$ python3 -q
>>> import numpy as np
>>> from numpy import linalg as LA
>>> np.set_printoptions(precision=3, suppress=True, linewidth=100, sign=" ")
>>> def rnd(a):
...     return np.round(a, 3) + 0
... 
>>> F = np.load("m.npy")
>>> print(F)
[[-20   2   0   1  -1]
 [  0 102  -1   0   2]
 [ -1   0 -21   0  -1]
 [ -1   0   1  -2   0]
 [  2   0   2   2  78]]
>>> x = np.array([-1, -1, 0, 1, 0])
>>> y = F @ x
>>> coef, lr = np.zeros(5), 1 / LA.norm(F, 2) ** 2
>>> for i in range(10):
...     coef -= lr * F.T @ (F @ coef - y)
...     if i % 2 == 0: print(i, round(LA.norm(F @ coef - y), 3))
... 
0 20.373
2 18.808
4 17.398
6 16.098
8 14.898
>>> print(rnd(coef))
[-0.336 -0.997 -0.007  0.02   0.004]
>>> print(F @ F)
[[  397   164    -3   -24   -54]
 [    5 10404   -77     4   361]
 [   39    -2   439    -3   -56]
 [   21    -2   -23     3     0]
 [  112     4   116   154  6080]]
>>> print(rnd(np.abs(LA.eigvals(F)).max()))
102.003
>>> print((F + F.T) / 2)
[[-20.    1.   -0.5   0.    0.5]
 [  1.  102.   -0.5   0.    1. ]
 [ -0.5  -0.5 -21.    0.5   0.5]
 [  0.    0.    0.5  -2.    1. ]
 [  0.5   1.    0.5   1.   78. ]]
>>> x = np.array([-8, 5, 0, 1, 4])
>>> h1 = np.maximum(F @ x, 0)
>>> print(np.maximum(F @ (3 * x), 0))
[  501  1554    12    18   894]
>>> print(F.T @ h1)
[-2754 53170     0   751 24109]
>>> print(np.flatnonzero(h1 > 1e-9))
[ 0  1  2  3  4]
>>> print(np.maximum(F @ x, 0) - np.maximum(-F @ x, 0))
[ 167  518    4    6  298]
>>> print(rnd(np.tanh(F @ x)))
[ 1.     1.     0.999  1.     1.   ]
>>> rng = np.random.default_rng(4422)
>>> idx = rng.permutation(5)
>>> A2 = F[:, idx] * rng.choice([-1, 1], 5)
>>> print(A2)
[[  -2    1    1    0  -20]
 [-102    0   -2    1    0]
 [   0    0    1   21   -1]
 [   0   -2    0   -1   -1]
 [   0    2  -78   -2    2]]
>>> Uu, _, VT = LA.svd(F.T @ A2)
>>> print(rnd(Uu @ VT))
[[ 0.  0.  0.  0.  1.]
 [-1.  0.  0.  0.  0.]
 [ 0.  0.  0. -1.  0.]
 [ 0.  1.  0.  0.  0.]
 [ 0.  0. -1.  0.  0.]]
>>> print(rnd(LA.lstsq(F, A2)[0]))
[[ 0.  0.  0.  0.  1.]
 [-1.  0.  0.  0.  0.]
 [ 0.  0.  0. -1.  0.]
 [ 0.  1.  0.  0.  0.]
 [ 0.  0. -1.  0.  0.]]
>>> mat = np.load("run7.npy")
>>> print(rnd(mat))
[[ 0.045  0.071 -0.135 -0.064  0.019  0.013 -0.013 -0.122]
 [ 0.071  0.111 -0.212 -0.101  0.03   0.02  -0.02  -0.192]
 [-0.135 -0.212  0.405  0.193 -0.058 -0.039  0.039  0.366]
 [-0.064 -0.101  0.193  0.092 -0.028 -0.018  0.018  0.174]
 [ 0.019  0.03  -0.058 -0.028  0.008  0.006 -0.006 -0.052]
 [ 0.013  0.02  -0.039 -0.018  0.006  0.004 -0.004 -0.035]
 [-0.013 -0.02   0.039  0.018 -0.006 -0.004  0.004  0.035]
 [-0.122 -0.192  0.366  0.174 -0.052 -0.035  0.035  0.331]]
>>> # symmetric, so the eigenvalues are real
>>> Uu, sigma, VT = LA.svd(mat)
>>> V = VT[:(sigma > 1e-8).sum()]
>>> x = mat[2] + -2 * mat[0] + rng.integers(2) * np.eye(8)[4]
>>> print(rnd(x))
[-0.225 -0.354  0.675  0.321  0.904 -0.064  0.064  0.611]
>>> print(rnd(LA.norm(x - V.T @ V @ x)))
0.996
>>> print(LA.matrix_rank(np.vstack([mat, x])))
2
>>> print(rnd(np.diag(V.T @ V)))
[ 0.045  0.111  0.405  0.092  0.008  0.004  0.004  0.331]
